% python3 -q
>>> import numpy as np
>>> np.set_printoptions(precision=2, suppress=True, linewidth=140, floatmode="fixed")
>>> rnd = lambda a: np.round(a, 2) + 0
>>> F = np.load("run6.npy")
>>> rnd(F)
array([[ 0.11, -0.04, -0.25,  0.17],
       [-0.04,  0.01,  0.09, -0.06],
       [-0.25,  0.09,  0.60, -0.41],
       [ 0.17, -0.06, -0.41,  0.28]])
>>> # applying it twice changes nothing
>>> np.linalg.matrix_rank(F)
np.int64(1)
>>> rnd(np.linalg.norm(F))
np.float64(1.0)
>>> rnd(F.sum(axis=1))
array([-0.01,  0.00,  0.03, -0.02])
>>> rnd(F.mean(axis=0))
array([ 0.00,  0.00,  0.01, -0.01])
>>> rnd(np.diff(F, axis=0))
array([[-0.15,  0.05,  0.35, -0.24],
       [-0.21,  0.08,  0.50, -0.34],
       [ 0.42, -0.16, -1.01,  0.69]])
>>> B = F / np.linalg.norm(F, axis=1, keepdims=True)
>>> cov = B @ B.T
>>> (np.abs(cov) > 0.9).astype(int)
array([[1, 1, 1, 1],
       [1, 1, 1, 1],
       [1, 1, 1, 1],
       [1, 1, 1, 1]])
>>> (cov - 2 * np.eye(4)).round(6).argmax(axis=1)
array([3, 2, 1, 0])
>>> np.degrees(np.arccos(np.clip(cov[3, 2], -1, 1)))
np.float64(180.0)
>>> rnd(cov)
array([[ 1.00, -1.00, -1.00,  1.00],
       [-1.00,  1.00,  1.00, -1.00],
       [-1.00,  1.00,  1.00, -1.00],
       [ 1.00, -1.00, -1.00,  1.00]])
>>> rnd(np.linalg.norm(B, axis=1))
array([1.00, 1.00, 1.00, 1.00])
>>> rng = np.random.default_rng(14383)
>>> z = rng.permutation(4)
>>> z
array([3, 1, 0, 2])
>>> B = F[z][:, z]
>>> rnd(np.trace(B))
np.float64(1.0)
>>> rnd(np.diag(B))
array([0.28, 0.01, 0.11, 0.60])
>>> M = np.cumsum(np.array([[-2, 3, 3],
...     [3, -3, 2],
...     [0, 3, 1],
...     [-1, 2, 0],
...     [2, -2, -1],
...     [-3, -1, 1],
...     [3, -3, -3],
...     [-1, 0, -3],
...     [-2, -1, -1],
...     [0, 3, -3],
...     [3, 3, -2],
...     [3, 1, 1],
...     [3, 0, 1],
...     [-2, 0, -2],
...     [-3, -3, -3],
...     [-2, -1, -2],
...     [0, -2, 1],
...     [-3, 3, -3],
...     [-2, 1, -1],
...     [-1, 0, 1],
...     [2, 0, 0],
...     [-2, -2, -3],
...     [0, -1, 1]]), axis=0)
>>> M
array([[ -2,   3,   3],
       [  1,   0,   5],
       [  1,   3,   6],
       [  0,   5,   6],
       [  2,   3,   5],
       [ -1,   2,   6],
       [  2,  -1,   3],
       [  1,  -1,   0],
       [ -1,  -2,  -1],
       [ -1,   1,  -4],
       [  2,   4,  -6],
       [  5,   5,  -5],
       [  8,   5,  -4],
       [  6,   5,  -6],
       [  3,   2,  -9],
       [  1,   1, -11],
       [  1,  -1, -10],
       [ -2,   2, -13],
       [ -4,   3, -14],
       [ -5,   3, -13],
       [ -3,   3, -13],
       [ -5,   1, -16],
       [ -5,   0, -15]])
>>> C = M[[10, 12]].astype(float)
>>> for _ in range(6):
...     z = np.linalg.norm(M[:, None] - C, axis=-1).argmin(axis=1)
...     C = np.array([M[z == j].mean(axis=0) for j in range(2)])
... 
>>> z
array([1, 1, 1, 1, 1, 1, 1, 1, 1, 1, 1, 1, 1, 1, 0, 0, 0, 0, 0, 0, 0, 0, 0])
>>> rnd(C)
array([[ -2.11,   1.56, -12.67],
       [  1.64,   2.29,   0.57]])
>>> np.abs(C[1] - C[0]).argmax()
np.int64(2)
>>> B = C / np.linalg.norm(C, axis=1, keepdims=True)
>>> cov = B @ B.T
>>> rnd(cov[1])
array([-0.19,  1.00])
>>> rnd(np.degrees(np.arccos(np.clip(cov[1, 0], -1, 1))))
np.float64(101.1)
>>> (cov - 2 * np.eye(2)).round(6).argmax(axis=1)
array([1, 0])
>>> np.argwhere(np.triu(np.abs(cov) > 0.95, 1))
array([], shape=(0, 2), dtype=int64)
>>> (np.abs(cov) > 0.9).astype(int)
array([[1, 0],
       [0, 1]])
>>> mat = np.loadtxt("sample6.csv", delimiter=",")
>>> rnd(mat)
array([[-0.37, -0.70,  0.54, -0.18],
       [-0.44, -0.26, -0.26,  0.74],
       [-0.52,  0.10, -0.17, -0.60],
       [ 0.37, -0.63, -0.64, -0.23],
       [ 0.52, -0.18,  0.45,  0.07]])
>>> z = rng.permutation(4)
>>> B = mat[:, z] * rng.choice([-1, 1], 4)
>>> rnd(B)
array([[ 0.70,  0.37,  0.54,  0.18],
       [ 0.26,  0.44, -0.26, -0.74],
       [-0.10,  0.52, -0.17,  0.60],
       [ 0.63, -0.37, -0.64,  0.23],
       [ 0.18, -0.52,  0.45, -0.07]])
>>> left, _, VT = np.linalg.svd(mat.T @ B)
>>> z
array([1, 0, 2, 3])
>>> vec = np.array([-2, 2, -2, -2])
>>> rhs = mat @ vec
>>> rnd(np.linalg.pinv(mat) @ mat)
array([[1.00, 0.00, 0.00, 0.00],
       [0.00, 1.00, 0.00, 0.00],
       [0.00, 0.00, 1.00, 0.00],
       [0.00, 0.00, 0.00, 1.00]])
>>> rnd(np.linalg.lstsq(mat, rhs)[0])
array([-2.00,  2.00, -2.00, -2.00])
>>> rhs = rhs + 0.05 * rng.normal(size=5)
>>> rnd(rhs)
array([-1.36, -0.66,  2.68, -0.32, -2.39])
>>> b, *_ = np.linalg.lstsq(mat, rhs)
>>> rnd(np.linalg.norm(rhs - mat @ b))
np.float64(0.04)
>>> b.round()
array([-2.00,  2.00, -2.00, -2.00])
>>> rnd(b)
array([-1.94,  2.02, -1.89, -1.97])
>>> rnd(mat.ravel(order="F"))
array([-0.37, -0.44, -0.52,  0.37,  0.52, -0.70, -0.26,  0.10, -0.63, -0.18,  0.54, -0.26, -0.17, -0.64,  0.45, -0.18,  0.74, -0.60, -0.23,
        0.07])
>>> rnd(mat.reshape(2, -1))
array([[-0.37, -0.70,  0.54, -0.18, -0.44, -0.26, -0.26,  0.74, -0.52,  0.10],
       [-0.17, -0.60,  0.37, -0.63, -0.64, -0.23,  0.52, -0.18,  0.45,  0.07]])
>>> rnd(mat.reshape(-1, 2))
array([[-0.37, -0.70],
       [ 0.54, -0.18],
       [-0.44, -0.26],
       [-0.26,  0.74],
       [-0.52,  0.10],
       [-0.17, -0.60],
       [ 0.37, -0.63],
       [-0.64, -0.23],
       [ 0.52, -0.18],
       [ 0.45,  0.07]])
>>> t3 = mat.reshape(5, 2, -1)
>>> np.einsum("ihd,jhd->hij", t3, t3).shape
(2, 5, 5)
>>> rnd(t3.transpose(1, 0, 2))
array([[[-0.37, -0.70],
        [-0.44, -0.26],
        [-0.52,  0.10],
        [ 0.37, -0.63],
        [ 0.52, -0.18]],

       [[ 0.54, -0.18],
        [-0.26,  0.74],
        [-0.17, -0.60],
        [-0.64, -0.23],
        [ 0.45,  0.07]]])
>>> rnd(np.einsum("ihd,ihd->ih", t3, t3))
array([[0.63, 0.32],
       [0.26, 0.62],
       [0.28, 0.39],
       [0.53, 0.47],
       [0.30, 0.21]])
>>> rnd(t3[:, 0])
array([[-0.37, -0.70],
       [-0.44, -0.26],
       [-0.52,  0.10],
       [ 0.37, -0.63],
       [ 0.52, -0.18]])
>>> rnd(t3.sum(axis=1))
array([[ 0.17, -0.88],
       [-0.70,  0.48],
       [-0.69, -0.50],
       [-0.28, -0.86],
       [ 0.97, -0.10]])
